$ python3 -q
>>> import numpy as np
>>> from numpy import linalg as LA
>>> np.set_printoptions(suppress=True, linewidth=120)
>>> K = np.loadtxt("block1.csv", delimiter=",")
>>> K
array([[ -3.,   2.,   1.,   1.],
       [ -3.,  -1.,  -1.,   1.],
       [ -2.,   3.,  -1.,   3.],
       [-12.,  -1.,  -2.,   4.]])
>>> # null space of dimension 1
>>> [round(float(x), 2) for x in LA.svd(K, compute_uv=False)[:3]]
[13.88, 4.28, 2.01]
>>> np.argsort(-LA.norm(K, axis=0).round(6), kind="stable")[:3]
array([0, 3, 1])
>>> round(float(LA.norm(K, 2) / LA.norm(K)), 2)
0.95
>>> LA.matrix_rank(K, rtol=0.1)
np.int64(3)
>>> LA.cond(K) > 100
np.True_
>>> left, sigma, Vt = LA.svd(K)
>>> np.argmax(sigma[:-1] / (sigma[1:] + 1e-6)) + 1
np.int64(3)
>>> other = left[:, :3] @ np.diag(sigma[:3]) @ Vt[:3]
>>> np.round(LA.norm(K - other, 2), 2), np.round(sigma[3], 2)
(np.float64(0.0), np.float64(0.0))
>>> other.round(2)
array([[ -3.,   2.,   1.,   1.],
       [ -3.,  -1.,  -1.,   1.],
       [ -2.,   3.,  -1.,   3.],
       [-12.,  -1.,  -2.,   4.]])
>>> rk = LA.matrix_rank(other)
>>> rk
np.int64(3)
>>> ns = LA.svd(other)[2][rk:].T
>>> LA.matrix_rank(other.T @ other), LA.matrix_rank(other @ other.T)
(np.int64(3), np.int64(3))
>>> [int(LA.matrix_rank(other[:, :j + 1])) for j in range(4)]
[1, 2, 3, 3]
>>> np.round(ns[:, 0] / ns[np.abs(ns[:, 0]).round(6).argmax(), 0], 2)
array([ 0.24, -0.56,  0.84,  1.  ])
>>> W0 = np.load("sample5.npy")
>>> W0.round(2)
array([[ 2.06, -1.28,  9.5 , -0.26, -1.93],
       [-7.07, -4.62,  5.26, -0.92,  0.3 ],
       [ 7.76,  2.41,  5.38,  0.48, -2.19],
       [-8.55, -4.56,  2.05, -0.91,  1.08],
       [-7.88, -4.67,  3.85, -0.93,  0.67],
       [ 8.53,  4.56, -2.11,  0.91, -1.07],
       [ 5.72,  0.86,  7.84,  0.17, -2.26],
       [ 8.52,  4.57, -2.14,  0.91, -1.06],
       [-6.42, -1.34, -7.2 , -0.27,  2.27],
       [-8.66, -4.5 ,  1.58, -0.9 ,  1.18],
       [-3.2 ,  0.67, -9.22,  0.13,  2.07],
       [-8.7 , -4.48,  1.43, -0.9 ,  1.21],
       [ 8.91,  4.17,  0.3 ,  0.83, -1.54],
       [-8.47, -3.15, -3.72, -0.63,  2.03],
       [-8.9 , -3.9 , -1.41, -0.78,  1.72],
       [-8.65, -4.51,  1.63, -0.9 ,  1.17],
       [-7.18, -4.63,  5.11, -0.93,  0.34],
       [-8.07, -4.66,  3.42, -0.93,  0.78],
       [ 8.78,  4.42, -0.99,  0.88, -1.3 ],
       [-8.75, -3.55, -2.59, -0.71,  1.89],
       [-6.07, -1.1 , -7.53, -0.22,  2.27],
       [ 6.61,  1.48,  6.99,  0.3 , -2.27],
       [-3.64,  0.42, -9.06,  0.08,  2.12],
       [ 0.57, -2.02,  9.62, -0.4 , -1.7 ],
       [-1.9 , -3.1 ,  9.22, -0.62, -1.22],
       [-7.94, -4.67,  3.72, -0.93,  0.7 ],
       [-4.84, -0.29, -8.46, -0.06,  2.22],
       [ 7.93,  4.67, -3.74,  0.93, -0.7 ],
       [-8.9 , -4.21, -0.1 , -0.84,  1.5 ]])
>>> # rows and columns are dependent
>>> rk = LA.matrix_rank(W0)
>>> rk
np.int64(2)
>>> ns = LA.svd(W0)[2][rk:].T
>>> ns.shape
(5, 3)
>>> np.allclose(W0 @ ns, 0)
True
>>> G = np.cov(W0, rowvar=False)
>>> np.round(LA.eigvalsh(G)[::-1], 2) + 0
array([61.59, 33.96,  0.  ,  0.  ,  0.  ])
>>> round(float(np.corrcoef(W0[:, 3], W0[:, 1])[0, 1]), 2)
1.0
>>> np.argwhere(np.triu(np.abs(np.corrcoef(W0.T)) > 0.8, 1))
array([[0, 1],
       [0, 3],
       [0, 4],
       [1, 3]])
>>> G.shape
(5, 5)
>>> np.argsort(-W0.std(axis=0).round(6), kind="stable")
array([0, 2, 1, 4, 3])
>>> LA.lstsq(W0[:-1].T, W0[-1])[2]
np.int32(2)
>>> np.allclose(W0[:-1].T @ LA.lstsq(W0[:-1].T, W0[-1])[0], W0[-1])
True
>>> cen = W0 - W0.mean(axis=0)
>>> left, sigma, Vt = LA.svd(cen, full_matrices=False)
>>> np.round(Vt[0] * np.sign(Vt[0, np.abs(Vt[0]).argmax()]), 2)
array([ 0.89,  0.39,  0.14,  0.08, -0.17])
>>> np.round(cen.mean(axis=0), 2) + 0
array([0., 0., 0., 0., 0.])
>>> T = np.stack([W0, -2 * W0, W0[::-1]])
>>> LA.matrix_rank(T)
array([2, 2, 2])
>>> LA.matrix_rank(T.reshape(3, -1))
np.int64(2)
>>> np.round(np.einsum("bij,cij->bc", T, T), 2)
array([[ 2900.  , -5800.  ,   423.12],
       [-5800.  , 11600.  ,  -846.24],
       [  423.12,  -846.24,  2900.  ]])
>>> np.round(LA.norm(T, axis=(1, 2)), 2)
array([ 53.85, 107.7 ,  53.85])
>>> (T @ W0.T).shape
(3, 29, 29)
>>> feats = np.array([[-3, 7, -7], [0, 8, 4], [-3, -3, -6], [4, 4, -5], [-7, 4, 5]])
>>> u, g = feats[4], feats[2]
>>> u @ g
np.int64(-21)
>>> u @ u
np.int64(90)
>>> pr = (u @ g) / (u @ u) * u
>>> pr.round(2)
array([ 1.63, -0.93, -1.17])
>>> np.round(LA.norm(u + g) ** 2 + LA.norm(u - g) ** 2, 2)
np.float64(288.0)
>>> left, sigma = LA.svd(feats)
Traceback (most recent call last):
  File "<python-input-55>", line 1, in <module>
    left, sigma = LA.svd(feats)
    ^^^^^^^^^^^
ValueError: too many values to unpack (expected 2)
>>> left, sigma, Vt = LA.svd(feats, full_matrices=False)
>>> np.round(np.cumsum(sigma ** 2) / np.sum(sigma ** 2), 2)
array([0.42, 0.81, 1.  ])
>>> np.round(left.T @ feats @ Vt.T, 2) + 0
array([[12.82,  0.  ,  0.  ],
       [ 0.  , 12.29,  0.  ],
       [ 0.  ,  0.  ,  8.53]])
>>> np.round(left.T @ left, 2) + 0
array([[1., 0., 0.],
       [0., 1., 0.],
       [0., 0., 1.]])
>>> (sigma > 1e-8).sum()
np.int64(3)
>>> O = feats.astype(float).copy()
>>> for j in range(3):
...     O[:, j] -= O[:, :j] @ (O[:, :j].T @ O[:, j])
...     O[:, j] /= LA.norm(O[:, j])
... 
>>> np.round(O.T @ feats, 2) + 0
array([[ 9.11, -2.63, -1.76],
       [ 0.  , 12.13, -0.3 ],
       [ 0.  ,  0.  , 12.16]])
>>> W2 = np.array([[1.2, -0.8, 0.0, 1.3, -1.3]])
>>> rng = np.random.default_rng(54)
>>> M = np.array([[5],
...     [4],
...     [0],
...     [2],
...     [5],
...     [0],
...     [5],
...     [4],
...     [1],
...     [5],
...     [4],
...     [0],
...     [0],
...     [2],
...     [1],
...     [0],
...     [0],
...     [5],
...     [4],
...     [1],
...     [5],
...     [3],
...     [3],
...     [3],
...     [1],
...     [4],
...     [2],
...     [4],
...     [0],
...     [5]]) @ W2 + 0.1 * rng.normal(size=(30, 5))
>>> M.round(2) + 0
array([[ 5.9 , -4.02,  0.12,  6.67, -6.55],
       [ 4.93, -3.26,  0.01,  5.31, -5.23],
       [ 0.24, -0.25, -0.03, -0.08, -0.02],
       [ 2.41, -1.76,  0.11,  2.48, -2.54],
       [ 6.1 , -4.11,  0.11,  6.52, -6.53],
       [ 0.08,  0.16,  0.14,  0.03, -0.03],
       [ 5.94, -3.92,  0.01,  6.45, -6.57],
       [ 4.7 , -3.28,  0.04,  5.11, -5.31],
       [ 1.13, -0.9 , -0.1 ,  1.39, -1.11],
       [ 6.  , -3.96, -0.02,  6.55, -6.62],
       [ 4.81, -3.06, -0.1 ,  5.17, -5.23],
       [-0.09,  0.07, -0.03,  0.14, -0.01],
       [-0.06, -0.09, -0.12,  0.07, -0.02],
       [ 2.56, -1.6 ,  0.05,  2.65, -2.73],
       [ 1.27, -0.77, -0.07,  1.28, -1.26],
       [ 0.04,  0.06,  0.05,  0.12, -0.02],
       [-0.04, -0.03,  0.04, -0.06, -0.12],
       [ 5.88, -3.88,  0.01,  6.63, -6.45],
       [ 4.8 , -3.04,  0.13,  5.41, -5.32],
       [ 1.13, -0.77, -0.2 ,  1.33, -1.4 ],
       [ 5.92, -4.13,  0.1 ,  6.54, -6.65],
       [ 3.42, -2.31,  0.09,  3.87, -3.73],
       [ 3.61, -2.4 ,  0.07,  3.85, -4.  ],
       [ 3.69, -2.43, -0.03,  4.01, -3.88],
       [ 1.07, -0.73, -0.03,  1.3 , -1.34],
       [ 4.94, -3.2 ,  0.18,  5.29, -5.21],
       [ 2.56, -1.44,  0.01,  2.54, -2.56],
       [ 4.81, -3.33,  0.26,  5.09, -5.09],
       [ 0.02,  0.01,  0.  ,  0.  , -0.16],
       [ 5.85, -3.87, -0.02,  6.66, -6.48]])
>>> other = np.c_[M[:, :3] @ np.array([[0, 1, -2], [-1, -2, 1], [-2, -1, 2]]), np.array([1, 0, 0, 3, 1, 3, 1, 3, 1, 1, 1, 2, 1, 1, 0, 0, 1, 2, 3, 2, 0, 0, 1, 0, 0, 2, 2, 2, 2, 2])]
>>> other.round(2) + 0
array([[  3.77,  13.82, -15.58,   1.  ],
       [  3.25,  11.44, -13.1 ,   0.  ],
       [  0.31,   0.77,  -0.79,   0.  ],
       [  1.53,   5.82,  -6.35,   3.  ],
       [  3.89,  14.21, -16.08,   1.  ],
       [ -0.43,  -0.38,   0.27,   3.  ],
       [  3.91,  13.78, -15.79,   1.  ],
       [  3.2 ,  11.22, -12.6 ,   3.  ],
       [  1.11,   3.04,  -3.36,   1.  ],
       [  4.01,  13.95, -16.01,   1.  ],
       [  3.26,  11.03, -12.89,   1.  ],
       [  0.  ,  -0.2 ,   0.19,   2.  ],
       [  0.33,   0.23,  -0.2 ,   1.  ],
       [  1.5 ,   5.71,  -6.62,   1.  ],
       [  0.92,   2.89,  -3.46,   0.  ],
       [ -0.15,  -0.12,   0.07,   0.  ],
       [ -0.04,  -0.01,   0.12,   1.  ],
       [  3.85,  13.62, -15.6 ,   2.  ],
       [  2.79,  10.76, -12.39,   3.  ],
       [  1.18,   2.88,  -3.45,   2.  ],
       [  3.93,  14.08, -15.78,   0.  ],
       [  2.12,   7.94,  -8.96,   0.  ],
       [  2.26,   8.34,  -9.48,   1.  ],
       [  2.48,   8.57,  -9.86,   0.  ],
       [  0.79,   2.57,  -2.94,   0.  ],
       [  2.83,  11.15, -12.71,   2.  ],
       [  1.43,   5.43,  -6.54,   2.  ],
       [  2.81,  11.21, -12.43,   2.  ],
       [  0.  ,   0.01,  -0.04,   2.  ],
       [  3.9 ,  13.61, -15.6 ,   2.  ]])
>>> LA.matrix_rank(np.c_[M, other])
np.int64(6)
>>> LA.matrix_rank(other)
np.int64(4)
>>> np.round(LA.lstsq(M, other[:, 0])[0], 2) + 0
array([ 0., -1., -2.,  0.,  0.])
>>> T = np.stack([M, 3 * M, M[::-1]])
>>> (T @ M.T).shape
(3, 30, 30)
>>> labels = M[:, 1] > np.median(M[:, 1])
>>> u = M[labels].mean(axis=0) - M[~labels].mean(axis=0)
>>> labels.astype(int)
array([0, 0, 1, 1, 0, 1, 0, 0, 1, 0, 0, 1, 1, 1, 1, 1, 1, 0, 0, 1, 0, 1, 0, 0, 1, 0, 1, 0, 1, 0])
>>> np.argsort(-np.abs(u).round(6), kind="stable")
array([3, 4, 0, 1, 2])
>>> ((M - M.mean(axis=0)) @ u > 0).astype(int)
array([0, 0, 1, 1, 0, 1, 0, 0, 1, 0, 0, 1, 1, 1, 1, 1, 1, 0, 0, 1, 0, 0, 0, 0, 1, 0, 1, 0, 1, 0])
>>> round((((M - M.mean(axis=0)) @ u > 0) == labels).mean(), 2)
np.float64(0.97)
